$ python3 -q
>>> import numpy as np
>>> from numpy import linalg as LA
>>> np.set_printoptions(suppress=True, linewidth=140)
>>> rd = lambda a: np.round(a, 1) + 0
>>> E = np.load("w.npy")
>>> E
array([[-1. ,  1. , -1. ,  1. ,  0.7, -0.5,  0.8],
       [ 0.4,  1. , -0.7, -0.1, -0.1,  1. , -1. ],
       [-0.7, -1. ,  0.7,  0.6,  0.6, -1. ,  1. ],
       [ 0.1, -1. , -0.1, -0.8, -0.9,  0.8, -0.2],
       [ 0.3,  0.7,  1. ,  1. ,  1. , -1. ,  1. ],
       [ 0.6, -1. ,  0.9, -0.6, -0.2, -0.7,  0.8],
       [-0.5,  0.9, -0.6,  0.6,  0.4,  0.1, -0.4],
       [-0.2, -0.5, -0.4, -0.3, -0.6,  0.6, -0.3],
       [ 1. , -0.2,  0.9, -1. , -0.5,  0.9, -1. ],
       [ 1. , -1. ,  1. , -1. ,  0.2,  0.1, -0.9],
       [ 1. , -0.2,  0.7, -0.9, -0.5,  0.9, -0.9],
       [-1. , -0.7, -0.9,  0.6, -0.5, -0.2,  0.8],
       [ 0.1,  0.7, -0.4,  0. , -0.1,  0.7, -0.7],
       [-0.6,  0.1, -0.8,  0.1, -0.5,  0.7, -0.3],
       [ 0.1, -0.1, -0.9, -0.8, -1. ,  1. , -1. ],
       [-0.4,  1. , -0.7,  0.9,  0.9,  0.3, -0.8],
       [ 0.8, -1. ,  1. , -0.7,  0.1, -1. ,  1. ],
       [-0.1,  1. , -0.3,  0.9,  1. , -0.7, -0.6],
       [ 1. , -1. ,  1. , -0.9, -0.1, -0.4, -0.2],
       [ 1. , -0.3,  1. , -1. ,  0.5,  0.3, -1. ],
       [-1. ,  0. , -0.8,  1. ,  0.8, -1. ,  1. ],
       [-1. ,  1. , -1. ,  0.9,  0.4,  0.2,  0. ],
       [-0.7, -1. ,  0.4,  0.4,  0.1, -1. ,  1. ],
       [-0.9, -1. , -0.6,  0.4, -0.5, -0.7,  1. ],
       [ 0.9, -0.9,  1. , -0.7,  0.6, -0.9,  0.7],
       [ 1. , -1. ,  1. , -1. , -0.4, -0.8,  0.8],
       [-1. ,  1. , -1. ,  1. ,  0.5,  1. , -1. ],
       [ 1. ,  0.7,  1. , -0.9,  0.5,  0.7, -1. ],
       [-0.2,  0.6, -0.1,  0.4,  0.4, -0.3,  0.1],
       [ 0.7,  0.9,  0. , -0.4,  0. ,  0.8, -0.9],
       [-1. , -0.3, -0.3,  0.9,  0.8, -1. ,  1. ],
       [ 0.6,  0. ,  0.8,  0. ,  0.6, -0.8,  0.4],
       [ 0.4,  0.3, -0.9, -0.8, -0.9,  1. , -1. ],
       [ 0.4,  1. ,  0.5,  0.9,  1. , -0.9, -0.4],
       [-1. ,  1. , -1. ,  1. ,  0.9, -0.9,  0.9]])
>>> other = E / LA.norm(E, axis=1, keepdims=True)
>>> cov = other @ other.T
>>> (cov - 2 * np.eye(35)).round(6).argmax(axis=1)
array([34, 12, 22,  7, 31, 16, 15,  3, 10, 19,  8, 23,  1,  7, 32,  6,  5, 28,  9,  9, 30,  6,  2, 11, 16,  5, 15, 19, 17,  1, 20, 24, 14,
       17,  0])
>>> rd(LA.norm(other, axis=1))
array([1., 1., 1., 1., 1., 1., 1., 1., 1., 1., 1., 1., 1., 1., 1., 1., 1., 1., 1., 1., 1., 1., 1., 1., 1., 1., 1., 1., 1., 1., 1., 1., 1.,
       1., 1.])
>>> cov = np.cov(E, rowvar=False)
>>> rd(E.std(axis=0))
array([0.8, 0.8, 0.8, 0.8, 0.6, 0.8, 0.8])
>>> np.argwhere(np.triu(np.abs(np.corrcoef(E.T)) > 0.8, 1))
array([[0, 3],
       [5, 6]])
>>> rd(LA.eigvalsh(cov)[::-1])
array([1.8, 1.4, 0.7, 0.1, 0.1, 0. , 0. ])
>>> np.median(E, axis=0)
array([ 0.1,  0. , -0.1,  0. ,  0.2, -0.2, -0.2])
>>> cov.shape
(7, 7)
>>> rd(np.corrcoef(E.T))
array([[ 1. , -0.2,  0.8, -0.8, -0.2,  0.2, -0.4],
       [-0.2,  1. , -0.5,  0.5,  0.5,  0.3, -0.4],
       [ 0.8, -0.5,  1. , -0.6,  0.1, -0.3,  0.1],
       [-0.8,  0.5, -0.6,  1. ,  0.6, -0.4,  0.4],
       [-0.2,  0.5,  0.1,  0.6,  1. , -0.6,  0.3],
       [ 0.2,  0.3, -0.3, -0.4, -0.6,  1. , -0.9],
       [-0.4, -0.4,  0.1,  0.4,  0.3, -0.9,  1. ]])
>>> rd(np.polyfit(E[:, 6], E[:, 1], 1))
array([-0.4,  0. ])
>>> rd(np.corrcoef(E[:, 6], E[:, 1])[0, 1])
np.float64(-0.4)
>>> rd(cov)
array([[ 0.6, -0.2,  0.5, -0.5, -0.1,  0.1, -0.2],
       [-0.2,  0.7, -0.3,  0.3,  0.2,  0.2, -0.3],
       [ 0.5, -0.3,  0.6, -0.3,  0. , -0.2,  0.1],
       [-0.5,  0.3, -0.3,  0.6,  0.3, -0.2,  0.2],
       [-0.1,  0.2,  0. ,  0.3,  0.4, -0.3,  0.1],
       [ 0.1,  0.2, -0.2, -0.2, -0.3,  0.6, -0.5],
       [-0.2, -0.3,  0.1,  0.2,  0.1, -0.5,  0.7]])
